% python3 -q
>>> import numpy as np
>>> from numpy import linalg as LA
>>> np.set_printoptions(precision=1, suppress=True, linewidth=200)
>>> X = 5 * np.eye(4) + np.ones((4, 4))
>>> X
array([[6., 1., 1., 1.],
       [1., 6., 1., 1.],
       [1., 1., 6., 1.],
       [1., 1., 1., 6.]])
>>> Q, R = LA.qr(X)
>>> Q
array([[-1. ,  0.2,  0.2, -0.1],
       [-0.2, -1. ,  0.2, -0.1],
       [-0.2, -0.1, -1. , -0.1],
       [-0.2, -0.1, -0.1,  1. ]])
>>> np.allclose(R.T @ R, X.T @ X)
True
>>> np.round(Q.T @ Q, 1) + 0
array([[1., 0., 0., 0.],
       [0., 1., 0., 0.],
       [0., 0., 1., 0.],
       [0., 0., 0., 1.]])
>>> np.allclose(Q, Q.T)
False
>>> assert Q == Q.T
Traceback (most recent call last):
  File "<python-input-10>", line 1, in <module>
    assert Q == Q.T
           ^^^^^^^^
ValueError: The truth value of an array with more than one element is ambiguous. Use a.any() or a.all()
>>> U, s, vt = LA.svd(X, full_matrices=False)
>>> round(float(np.sqrt((s ** 2).sum())), 1), round(LA.norm(X), 1)
(12.5, np.float64(12.5))
>>> np.round(U.T @ U, 1) + 0
array([[1., 0., 0., 0.],
       [0., 1., 0., 0.],
       [0., 0., 1., 0.],
       [0., 0., 0., 1.]])
>>> (s > 1e-8).sum()
np.int64(4)
>>> np.cumsum(s ** 2) / np.sum(s ** 2)
array([0.5, 0.7, 0.8, 1. ])
>>> U.shape, s.shape, vt.shape
((4, 4), (4,), (4, 4))
>>> np.allclose(U * s @ vt, X)
True
>>> m1 = np.loadtxt("sample12.csv", delimiter=",")
>>> m1.round(1) + 0
array([[-0.1, -0.8, -0.8, -0.8, -1.4],
       [-1.3, -0.5, -0.3, -1. ,  1.1],
       [ 1.4, -0.5, -0.9, -0.4,  0.9],
       [ 0.3, -1.3,  1.5, -0.2,  0. ],
       [ 0.5,  1.1,  0.6, -1.5, -0.1]])
>>> x = np.array([2, 2, 1, 3, 0])
>>> y = m1 @ x
>>> c, lr = np.zeros(5), 1 / LA.norm(m1, 2) ** 2
>>> for i in range(60):
...     c -= lr * m1.T @ (m1 @ c - y)
...     if i % 10 == 0: print(i, round(LA.norm(m1 @ c - y), 1))
... 
0 0.0
10 0.0
20 0.0
30 0.0
40 0.0
50 0.0
>>> c.round(1) + 0
array([2., 2., 1., 3., 0.])
